>>> import numpy as np
>>> np.set_printoptions(suppress=True, linewidth=100)
>>> def rd(a):
...     return np.round(a, 3) + 0
... 
>>> W0 = np.load("data.npy")
>>> rd(W0)
array([[-0.271,  0.168,  0.145, -0.443,  0.275, -0.335,  0.449, -0.463,  0.076, -0.091,  0.251,
        -0.029],
       [-0.163, -0.22 ,  0.065, -0.11 , -0.436, -0.143,  0.315,  0.065,  0.04 ,  0.675, -0.218,
        -0.3  ],
       [ 0.081, -0.42 , -0.277, -0.471,  0.391, -0.123, -0.281,  0.135,  0.411,  0.022, -0.271,
        -0.099],
       [ 0.108,  0.156,  0.18 , -0.295,  0.02 ,  0.123, -0.404, -0.023, -0.341,  0.027,  0.239,
        -0.701],
       [-0.027,  0.598, -0.13 , -0.304, -0.136, -0.027, -0.317,  0.157,  0.23 ,  0.403,  0.199,
         0.364],
       [ 0.19 , -0.149, -0.046,  0.398, -0.081, -0.69 , -0.274, -0.141,  0.193,  0.077,  0.388,
        -0.103],
       [-0.163, -0.134, -0.305, -0.003, -0.289,  0.27 , -0.311, -0.771,  0.034,  0.032, -0.093,
         0.064],
       [ 0.19 ,  0.252, -0.152,  0.32 ,  0.245,  0.379,  0.259, -0.104,  0.554,  0.156,  0.118,
        -0.385],
       [ 0.65 ,  0.337, -0.165, -0.139, -0.196, -0.262,  0.165, -0.175, -0.09 , -0.157, -0.463,
        -0.069],
       [ 0.515, -0.367,  0.187, -0.307, -0.291,  0.27 ,  0.168, -0.016,  0.138, -0.035,  0.47 ,
         0.21 ],
       [ 0.081,  0.039,  0.815,  0.075,  0.092,  0.019, -0.249, -0.209,  0.279,  0.09 , -0.331,
         0.109],
       [ 0.298, -0.107, -0.06 ,  0.099,  0.529,  0.051,  0.032, -0.197, -0.451,  0.554,  0.031,
         0.229]])
>>> # orthonormal columns
>>> O, evecs = np.linalg.qr(W0[:, :2])[0], np.linalg.qr(W0[:, 2:])[0]
>>> sig = np.linalg.svd(O.T @ evecs, compute_uv=False)
>>> rd(np.degrees(np.arccos(sig.clip(0, 1))))
array([90., 90.])
>>> (sig > 0.9).sum()
np.int64(0)
>>> out = W0 / np.sqrt((W0 ** 2).mean(axis=1, keepdims=True))
>>> rd(np.linalg.norm(out, axis=1))
array([3.464, 3.464, 3.464, 3.464, 3.464, 3.464, 3.464, 3.464, 3.464, 3.464, 3.464, 3.464])
>>> np.linalg.matrix_rank(W0 - W0.mean(axis=1, keepdims=True))
np.int64(11)
>>> rd(out[2])
array([ 0.281, -1.454, -0.961, -1.633,  1.355, -0.426, -0.975,  0.468,  1.423,  0.076, -0.94 ,
       -0.341])
>>> x = np.array([-3, 2, -1, 1, 3, 3, 1, -2, -2, 0, -3, -1])
>>> 12 - np.linalg.matrix_rank(W0 - np.eye(12), tol=1e-8)
np.int64(1)
>>> rd(np.sort(np.abs(np.degrees(np.angle(np.linalg.eigvals(W0))))))
array([  0.   ,  58.41 ,  58.41 ,  83.059,  83.059, 111.029, 111.029, 134.815, 134.815, 147.899,
       147.899, 180.   ])
>>> rd(np.linalg.det(W0))
np.float64(-1.0)
>>> J = np.array([[0.1, -1.8, 2.1, 2.1, 0.0, -1.3, -1.1, -1.7, 0.9],
...     [1.0, 0.5, 0.2, -1.0, 0.1, 1.4, -0.9, -1.7, -0.9],
...     [-0.7, 0.7, 1.1, 0.9, -1.3, 1.8, -1.0, -0.6, 1.8],
...     [0.8, -0.1, -1.1, 0.2, 0.8, -0.9, 1.1, -1.0, 1.6],
...     [-0.5, -0.2, 0.0, 0.8, -0.8, 0.2, 1.0, 0.2, 0.2],
...     [0.5, -1.3, -1.1, 0.0, 1.7, 0.7, -0.1, 0.3, -1.3]])
>>> J[:, 2] *= 10
>>> J
array([[  0.1,  -1.8,  21. ,   2.1,   0. ,  -1.3,  -1.1,  -1.7,   0.9],
       [  1. ,   0.5,   2. ,  -1. ,   0.1,   1.4,  -0.9,  -1.7,  -0.9],
       [ -0.7,   0.7,  11. ,   0.9,  -1.3,   1.8,  -1. ,  -0.6,   1.8],
       [  0.8,  -0.1, -11. ,   0.2,   0.8,  -0.9,   1.1,  -1. ,   1.6],
       [ -0.5,  -0.2,   0. ,   0.8,  -0.8,   0.2,   1. ,   0.2,   0.2],
       [  0.5,  -1.3, -11. ,   0. ,   1.7,   0.7,  -0.1,   0.3,  -1.3]])
>>> # column 2 dominates
>>> rng = np.random.default_rng(297039)
>>> out = J + rng.integers(-2, 3, (6, 1)) @ rng.integers(-2, 3, (1, 9))
>>> rd(out)
array([[ -1.9,  -1.8,  23. ,   2.1,   0. ,  -3.3,  -1.1,   0.3,   0.9],
       [  1. ,   0.5,   2. ,  -1. ,   0.1,   1.4,  -0.9,  -1.7,  -0.9],
       [ -2.7,   0.7,  13. ,   0.9,  -1.3,  -0.2,  -1. ,   1.4,   1.8],
       [  4.8,  -0.1, -15. ,   0.2,   0.8,   3.1,   1.1,  -5. ,   1.6],
       [  3.5,  -0.2,  -4. ,   0.8,  -0.8,   4.2,   1. ,  -3.8,   0.2],
       [  0.5,  -1.3, -11. ,   0. ,   1.7,   0.7,  -0.1,   0.3,  -1.3]])
>>> np.linalg.matrix_rank(out - J, tol=1e-8)
np.int64(1)
>>> np.abs(out - J).sum(axis=1)
array([ 8.,  0.,  8., 16., 16.,  0.])
